In [1]: import numpy as np

In [2]: import numpy.linalg as la

In [3]: np.set_printoptions(precision=4, suppress=True, linewidth=140, legacy="1.25")

In [4]: arr = np.array([[-1.0, -2.4, 0.1, 1.3, 0.1, 0.7],
   ...:     [-2.5, -0.6, -1.4, 0.6, -0.3, 0.2],
   ...:     [-0.1, 0.4, 0.2, -0.1, 0.6, -0.9],
   ...:     [-0.1, -1.4, -0.9, 0.4, 1.1, 0.2],
   ...:     [-2.5, -1.1, -1.6, 0.0, 0.0, 1.5],
   ...:     [1.0, 0.0, 1.0, -0.9, -0.1, 0.1]])

In [5]: arr[:, 3] *= 20

In [6]: print(arr)
[[ -1.   -2.4   0.1  26.    0.1   0.7]
 [ -2.5  -0.6  -1.4  12.   -0.3   0.2]
 [ -0.1   0.4   0.2  -2.    0.6  -0.9]
 [ -0.1  -1.4  -0.9   8.    1.1   0.2]
 [ -2.5  -1.1  -1.6   0.    0.    1.5]
 [  1.    0.    1.  -18.   -0.1   0.1]]

In [7]: rng = np.random.default_rng(203)

In [8]: idx = rng.permutation(6)

In [9]: Y = arr[:, idx] * rng.choice([-1, 1], 6)

In [10]: print(Y)
[[ -0.1   1.   -0.1   0.7   2.4 -26. ]
 [  0.3   2.5   1.4   0.2   0.6 -12. ]
 [ -0.6   0.1  -0.2  -0.9  -0.4   2. ]
 [ -1.1   0.1   0.9   0.2   1.4  -8. ]
 [ -0.    2.5   1.6   1.5   1.1  -0. ]
 [  0.1  -1.   -1.    0.1  -0.   18. ]]

In [11]: U, _, vt = la.svd(arr.T @ Y)

In [12]: print(idx)
[4 0 2 5 1 3]

In [13]: idx = rng.permutation(6)

In [14]: print(idx)
[4 5 3 1 0 2]

In [15]: Y = arr[idx][:, idx]

In [16]: print(np.diag(Y))
[ 0.   0.1  8.  -0.6 -1.   0.2]

In [17]: print(np.trace(Y))
6.7

In [18]: print(np.allclose(Y, arr))
False

In [19]: print(np.sort(np.abs(la.eigvals(Y))))
[0.731  1.4912 1.4912 3.2028 4.9109 4.9109]

In [20]: print(np.round(la.det(Y), 4), np.round(la.det(arr[idx]), 4))
125.5541 125.5541

In [21]: F = np.array([[0.5, 0.0, 0.0, 0.5],
    ...:     [0.0, 1.0, 0.0, 0.0],
    ...:     [0.0, 0.0, 1.0, 0.0],
    ...:     [0.0, 0.0, 0.0, 1.0]])

In [22]: print(F)
[[0.5 0.  0.  0.5]
 [0.  1.  0.  0. ]
 [0.  0.  1.  0. ]
 [0.  0.  0.  1. ]]

In [23]: # splits into 3 blocks

In [24]: print(la.matrix_power(F - np.diag(np.diag(F)), 4))
[[0. 0. 0. 0.]
 [0. 0. 0. 0.]
 [0. 0. 0. 0.]
 [0. 0. 0. 0.]]

In [25]: print([int(la.matrix_rank(la.matrix_power(F, p))) for p in range(1, 5)])
[4, 4, 4, 4]

In [26]: print(np.sort(la.eigvals(F)))
[0.5 1.  1.  1. ]

In [27]: x0 = np.array([3, 1, 0, 0])

In [28]: a = np.maximum(F @ x0, 0)

In [29]: print(np.maximum(F @ (3 * x0), 0))
[4.5 3.  0.  0. ]

In [30]: print(np.flatnonzero(a > 1e-9))
[0 1]

In [31]: print(F.T @ a)
[0.75 1.   0.   0.75]

In [32]: print(a)
[1.5 1.  0.  0. ]

In [33]: print(np.maximum(F @ x0, 0) - np.maximum(-F @ x0, 0))
[1.5 1.  0.  0. ]

In [34]: f = np.array([-5, -9, 1])

In [35]: print(np.convolve(arr[3], f))
[  0.5   7.9  17.  -33.3 -78.4  -2.9  -0.7   0.2]

In [36]: print(np.cross(arr[3, :3], arr[0, :3]))
[-2.3   0.91 -1.16]

In [37]: print(np.polyval(f, arr[3]))
[   1.85    3.8     5.05 -391.    -14.95   -1.  ]

In [38]: M = np.load("mat.npy")

In [39]: print(M)
[[-3  0  0  0  0  0  0]
 [ 2  3  0  0  0  0  0]
 [-3 -2 -3  0  0  0  0]
 [ 0 -1 -2  3  0  0  0]
 [ 3 -3 -3 -3  2  0  0]
 [ 2 -2 -1  3  2 -1  0]
 [ 0  2 -3 -2  2  3  1]]

In [40]: f = np.array([0, 2, -2, -3, -2, 3])

In [41]: Y = arr + np.outer(f, np.eye(6)[3])

In [42]: print(la.matrix_rank(Y - arr))
1

In [43]: print(la.matrix_rank(la.inv(Y) - la.inv(arr), tol=1e-8))
1

In [44]: print(round(la.det(Y) / la.det(arr), 4), round(1 + la.solve(arr, f)[3], 4))
0.7845 0.7845
